% python3 -q
>>> import numpy as np
>>> np.set_printoptions(suppress=True, linewidth=200)
>>> F = np.loadtxt("a.csv", delimiter=",")
>>> print(F.round(3))
[[-0.181  0.283 -0.594]
 [-0.036 -0.724  0.376]
 [ 0.578 -0.493 -0.626]
 [-0.795 -0.39  -0.338]]
>>> # orthonormal columns
>>> vec = np.array([-2, 2, 2])
>>> h1 = np.maximum(F @ vec, 0)
>>> print(h1.round(3))
[0.    0.    0.    0.134]
>>> print(np.round(F.T @ h1, 3))
[-0.107 -0.052 -0.045]
>>> print(np.round(F * (h1 > 1e-9)[:, None], 3))
[[-0.     0.    -0.   ]
 [-0.    -0.     0.   ]
 [ 0.    -0.    -0.   ]
 [-0.795 -0.39  -0.338]]
>>> def softmax(z):
...     e = np.exp(z - z.max(axis=-1, keepdims=True))
...     return e / e.sum(axis=-1, keepdims=True)
... 
>>> print(np.round(softmax(10 * F[1]), 3) + 0)
[0.016 0.    0.984]
>>> print(np.round(softmax(F[1]), 3))
[0.332 0.167 0.501]
>>> print(np.round(softmax(F[1] + 2), 3))
[0.332 0.167 0.501]
>>> print(softmax(F).sum(axis=1))
[1. 1. 1. 1.]
>>> scores = F @ F.T / np.sqrt(3)
>>> print(np.round(softmax(scores)[1] @ F, 3))
[-0.105 -0.407 -0.215]
>>> X = np.vander(np.arange(4) - 2, 4, increasing=True)
>>> print(X)
[[ 1 -2  4 -8]
 [ 1 -1  1 -1]
 [ 1  0  0  0]
 [ 1  1  1  1]]
>>> vec = np.array([1, 3, 2, 1])
>>> y = X @ vec
>>> coef, lr = np.zeros(4), 1 / np.linalg.norm(X, 2) ** 2
>>> for i in range(60):
...     coef -= lr * X.T @ (X @ coef - y)
...     if i % 10 == 0: print(i, round(np.linalg.norm(X @ coef - y), 3))
... 
0 6.473
10 4.204
20 2.9
30 2.146
40 1.69
50 1.392
>>> print(coef.round(3))
[1.305 2.018 1.739 1.178]
>>> print(round(float(np.linalg.cond(X)), 3))
17.318
>>> O = X.astype(float).copy()
>>> for j in range(4):
...     O[:, j] -= O[:, :j] @ (O[:, :j].T @ O[:, j])
...     O[:, j] /= np.linalg.norm(O[:, j])
... 
>>> print(O.round(3))
[[ 0.5   -0.671  0.5   -0.224]
 [ 0.5   -0.224 -0.5    0.671]
 [ 0.5    0.224 -0.5   -0.671]
 [ 0.5    0.671  0.5    0.224]]
>>> print(np.round(O.T @ X, 3) + 0)
[[ 2.    -1.     3.    -4.   ]
 [ 0.     2.236 -2.236  6.261]
 [ 0.     0.     2.    -3.   ]
 [ 0.     0.     0.     1.342]]
>>> print(np.round(O.T @ O, 3) + 0)
[[1. 0. 0. 0.]
 [0. 1. 0. 0.]
 [0. 0. 1. 0.]
 [0. 0. 0. 1.]]
